$ ipython --no-banner

In [1]: import numpy as np

In [2]: np.set_printoptions(suppress=True, linewidth=200)

In [3]: def rnd(a):
   ...:     return np.round(a, 2) + 0
   ...: 

In [4]: r0 = np.array([-3, 2, 2, 4, -3, -5])

In [5]: E = np.array([np.roll(r0, i) for i in range(6)])

In [6]: E
Out[6]: 
array([[-3,  2,  2,  4, -3, -5],
       [-5, -3,  2,  2,  4, -3],
       [-3, -5, -3,  2,  2,  4],
       [ 4, -3, -5, -3,  2,  2],
       [ 2,  4, -3, -5, -3,  2],
       [ 2,  2,  4, -3, -5, -3]])

In [7]: np.allclose(E, E.T)
Out[7]: False

In [8]: rnd(np.sort(np.abs(np.linalg.eigvals(E))))
Out[8]: array([ 3.  ,  3.46,  3.46,  5.  , 13.11, 13.11])

In [9]: np.trace(E)
Out[9]: np.int64(-18)

In [10]: rnd(np.abs(np.linalg.eigvals(E)).max())
Out[10]: np.float64(13.11)

In [11]: (E + E.T) / 2
Out[11]: 
array([[-3. , -1.5, -0.5,  4. , -0.5, -1.5],
       [-1.5, -3. , -1.5, -0.5,  4. , -0.5],
       [-0.5, -1.5, -3. , -1.5, -0.5,  4. ],
       [ 4. , -0.5, -1.5, -3. , -1.5, -0.5],
       [-0.5,  4. , -0.5, -1.5, -3. , -1.5],
       [-1.5, -0.5,  4. , -0.5, -1.5, -3. ]])

In [12]: M = np.load("w.npy")

In [13]: M
Out[13]: 
array([[-0.88, -0.85, -0.03, -0.84, -0.87, -1.68, -1.72],
       [ 0.51,  0.52, -0.06,  0.48,  0.51,  1.04,  1.02],
       [-0.17, -0.21,  0.  , -0.17, -0.2 , -0.4 , -0.36],
       [ 2.28,  2.26,  0.01,  2.25,  2.27,  4.5 ,  4.51],
       [-0.02,  0.  , -0.03, -0.04,  0.03,  0.  , -0.01],
       [ 0.3 ,  0.33,  0.01,  0.29,  0.33,  0.61,  0.63],
       [ 0.37,  0.35,  0.03,  0.34,  0.37,  0.73,  0.76],
       [-0.25, -0.31, -0.03, -0.27, -0.23, -0.5 , -0.51],
       [ 1.19,  1.21,  0.01,  1.19,  1.17,  2.34,  2.38],
       [-0.57, -0.59,  0.  , -0.56, -0.58, -1.15, -1.15],
       [-0.86, -0.84, -0.02, -0.85, -0.82, -1.67, -1.67],
       [ 1.16,  1.18,  0.02,  1.18,  1.17,  2.38,  2.32],
       [ 1.28,  1.28,  0.03,  1.28,  1.27,  2.58,  2.58],
       [ 2.09,  2.08,  0.04,  2.12,  2.08,  4.18,  4.21],
       [ 2.41,  2.4 ,  0.03,  2.4 ,  2.41,  4.81,  4.86],
       [-0.94, -0.92,  0.01, -0.97, -0.97, -1.92, -1.89],
       [-2.55, -2.59, -0.01, -2.57, -2.57, -5.12, -5.15],
       [-1.32, -1.32, -0.02, -1.31, -1.34, -2.64, -2.65],
       [ 1.  ,  0.97,  0.06,  0.95,  0.94,  1.92,  1.93],
       [ 1.42,  1.43,  0.  ,  1.43,  1.4 ,  2.85,  2.87],
       [ 1.19,  1.2 ,  0.  ,  1.17,  1.21,  2.4 ,  2.4 ],
       [ 1.16,  1.16, -0.01,  1.14,  1.17,  2.33,  2.33],
       [-0.68, -0.66, -0.01, -0.64, -0.64, -1.33, -1.31],
       [-0.28, -0.28, -0.04, -0.28, -0.27, -0.57, -0.58],
       [-0.62, -0.62,  0.  , -0.62, -0.57, -1.2 , -1.18],
       [-0.25, -0.25, -0.02, -0.27, -0.27, -0.57, -0.52]])

In [14]: Ac = M - M.mean(axis=0)

In [15]: V = np.linalg.svd(Ac)[2][:1]

In [16]: out = Ac - Ac @ V.T @ V

In [17]: rnd((Ac @ V.T).std(axis=0))
Out[17]: array([4.09])

In [18]: rnd(np.linalg.norm(out) / np.linalg.norm(Ac))
Out[18]: np.float64(0.01)

In [19]: Ac = M - M.mean(axis=0)

In [20]: Uu, sig, Vt = np.linalg.svd(Ac, full_matrices=False)

In [21]: rnd(np.abs(Vt[-1]))
Out[21]: array([0.19, 0.19, 0.2 , 0.36, 0.67, 0.17, 0.53])

In [22]: rnd(Ac.mean(axis=0))
Out[22]: array([0., 0., 0., 0., 0., 0., 0.])

In [23]: np.searchsorted(np.cumsum(sig ** 2) / (sig ** 2).sum(), 0.9) + 1
Out[23]: np.int64(1)

In [24]: np.abs(Vt[0]).argmax()
Out[24]: np.int64(6)

In [25]: np.linalg.matrix_rank(Ac)
Out[25]: np.int64(7)

In [26]: rnd(sig ** 2 / (sig ** 2).sum())
Out[26]: array([1., 0., 0., 0., 0., 0., 0.])

In [27]: np.abs(Uu[:, 0]).argmax()
Out[27]: np.int64(16)

In [28]: x0 = np.array([-1, 1, 3, 0, 0, -1, -1])

In [29]: y = M @ x0

In [30]: rnd(np.linalg.solve(M.T @ M, M.T @ y))
Out[30]: array([-1.,  1.,  3.,  0.,  0., -1., -1.])

In [31]: rnd(np.linalg.pinv(M) @ M)
Out[31]: 
array([[1., 0., 0., 0., 0., 0., 0.],
       [0., 1., 0., 0., 0., 0., 0.],
       [0., 0., 1., 0., 0., 0., 0.],
       [0., 0., 0., 1., 0., 0., 0.],
       [0., 0., 0., 0., 1., 0., 0.],
       [0., 0., 0., 0., 0., 1., 0.],
       [0., 0., 0., 0., 0., 0., 1.]])

In [32]: rng = np.random.default_rng(814)

In [33]: y = y + 0.05 * rng.normal(size=26)

In [34]: rnd(y)
Out[34]: array([ 3.33, -2.32,  0.69, -9.03, -0.04, -1.16, -1.46,  0.81, -4.71,  2.36,  3.27, -4.68, -5.  , -8.27, -9.52,  3.9 , 10.28,  5.28, -3.67, -5.75, -4.8 , -4.74,  2.65,  1.03,  2.4 ,  0.94])

In [35]: b, *_ = np.linalg.lstsq(M, y)

In [36]: rnd(np.linalg.norm(y - M @ b))
Out[36]: np.float64(0.2)

In [37]: b.round()
Out[37]: array([-1.,  1.,  4.,  0.,  0., -1., -1.])

In [38]: rnd(b)
Out[38]: array([-1.45,  0.85,  4.12,  0.03,  0.01, -0.88, -0.85])

In [39]: Ac = (M - M.mean(axis=0)) / M.std(axis=0)

In [40]: np.argwhere(np.abs(Ac) > 2)
Out[40]: 
array([[ 1,  2],
       [16,  0],
       [16,  1],
       [16,  3],
       [16,  4],
       [16,  5],
       [16,  6],
       [18,  2]])

In [41]: b = np.linalg.lstsq(np.delete(Ac, 2, axis=1), Ac[:, 2])[0]

In [42]: np.abs(b).argmax()
Out[42]: np.int64(5)

In [43]: X = np.loadtxt("layer5.csv", delimiter=",")

In [44]: rnd(X)
Out[44]: 
array([[ 1.05, -1.28, -1.11, -0.1 ,  0.08],
       [ 1.13,  0.19,  0.91, -1.15, -0.73],
       [-0.57, -0.85,  0.28,  0.53, -1.61],
       [ 0.  ,  1.13, -1.34, -0.28, -0.92],
       [-1.13, -0.57, -0.27, -1.52,  0.15]])

In [45]: Uu, sig, Vt = np.linalg.svd(X, full_matrices=False)

In [46]: Uu.shape, sig.shape, Vt.shape
Out[46]: ((5, 5), (5,), (5, 5))

In [47]: rnd(Vt @ Vt.T)
Out[47]: 
array([[1., 0., 0., 0., 0.],
       [0., 1., 0., 0., 0.],
       [0., 0., 1., 0., 0.],
       [0., 0., 0., 1., 0.],
       [0., 0., 0., 0., 1.]])

In [48]: rnd(Uu.T @ Uu)
Out[48]: 
array([[1., 0., 0., 0., 0.],
       [0., 1., 0., 0., 0.],
       [0., 0., 1., 0., 0.],
       [0., 0., 0., 1., 0.],
       [0., 0., 0., 0., 1.]])

In [49]: rnd(np.cumsum(sig ** 2) / np.sum(sig ** 2))
Out[49]: array([0.2, 0.4, 0.6, 0.8, 1. ])

In [50]: rnd((X + X.T) / 2)
Out[50]: 
array([[ 1.05, -0.07, -0.84, -0.05, -0.53],
       [-0.07,  0.19,  0.03, -0.01, -0.65],
       [-0.84,  0.03,  0.28, -0.4 , -0.94],
       [-0.05, -0.01, -0.4 , -0.28, -1.22],
       [-0.53, -0.65, -0.94, -1.22,  0.15]])

In [51]: rnd(np.trace(X))
Out[51]: np.float64(1.39)

In [52]: np.allclose(X, X.T)
Out[52]: False

In [53]: O = X.astype(float).copy()

In [54]: for j in range(5):
    ...:     O[:, j] -= O[:, :j] @ (O[:, :j].T @ O[:, j])
    ...:     O[:, j] /= np.linalg.norm(O[:, j])
    ...: 

In [55]: rnd(O.T @ X)
Out[55]: 
array([[2., 0., 0., 0., 0.],
       [0., 2., 0., 0., 0.],
       [0., 0., 2., 0., 0.],
       [0., 0., 0., 2., 0.],
       [0., 0., 0., 0., 2.]])

In [56]: out = np.array([[3, 3, 0], [3, -2, 3], [0, -1, 3], [-1, 2, -1], [-1, 2, -1]])

In [57]: rnd(np.einsum("ij,ij->i", X, X))
Out[57]: array([4., 4., 4., 4., 4.])

In [58]: np.vstack([X, out.T]).shape
Out[58]: (8, 5)

In [59]: rnd(np.einsum("ij->j", X))
Out[59]: array([ 0.49, -1.37, -1.53, -2.52, -3.03])

In [60]: rnd(np.einsum("ik,kj->ij", X, out))
Out[60]: 
array([[-0.65,  6.78, -7.15],
       [ 5.85, -1.65,  5.18],
       [-3.18, -2.43, -0.65],
       [ 4.6 , -3.34,  0.59],
       [-3.74, -4.73, -1.14]])

In [61]: arr = np.load("x.npy")

In [62]: arr
Out[62]: 
array([[-0.2 , -0.1 ,  0.1 ,  0.7 ,  0.4 ],
       [-0.9 ,  0.2 ,  1.4 , -1.  , -0.1 ],
       [-0.06,  1.81,  0.  , -1.17,  1.66],
       [ 1.6 ,  0.6 ,  0.  ,  0.8 , -0.2 ],
       [ 0.  ,  1.7 , -0.1 , -1.1 ,  1.6 ],
       [ 2.  ,  0.3 , -0.5 , -0.1 , -1.8 ]])

In [63]: z = rng.permutation(5)

In [64]: out = arr[:, z] * rng.choice([-1, 1], 5)

In [65]: out
Out[65]: 
array([[-0.1 , -0.1 , -0.7 , -0.4 , -0.2 ],
       [ 0.2 , -1.4 ,  1.  ,  0.1 , -0.9 ],
       [ 1.81, -0.  ,  1.17, -1.66, -0.06],
       [ 0.6 , -0.  , -0.8 ,  0.2 ,  1.6 ],
       [ 1.7 ,  0.1 ,  1.1 , -1.6 ,  0.  ],
       [ 0.3 ,  0.5 ,  0.1 ,  1.8 ,  2.  ]])

In [66]: Uu, _, Vt = np.linalg.svd(arr.T @ out)

In [67]: rnd(np.linalg.lstsq(arr, out)[0])
Out[67]: 
array([[ 0.,  0.,  0.,  0.,  1.],
       [ 1.,  0.,  0.,  0.,  0.],
       [ 0., -1.,  0.,  0.,  0.],
       [ 0.,  0., -1.,  0.,  0.],
       [ 0.,  0.,  0., -1.,  0.]])

In [68]: rnd(Uu @ Vt)
Out[68]: 
array([[ 0.,  0.,  0.,  0.,  1.],
       [ 1.,  0.,  0.,  0.,  0.],
       [ 0., -1.,  0.,  0.,  0.],
       [ 0.,  0., -1.,  0.,  0.],
       [ 0.,  0.,  0., -1.,  0.]])
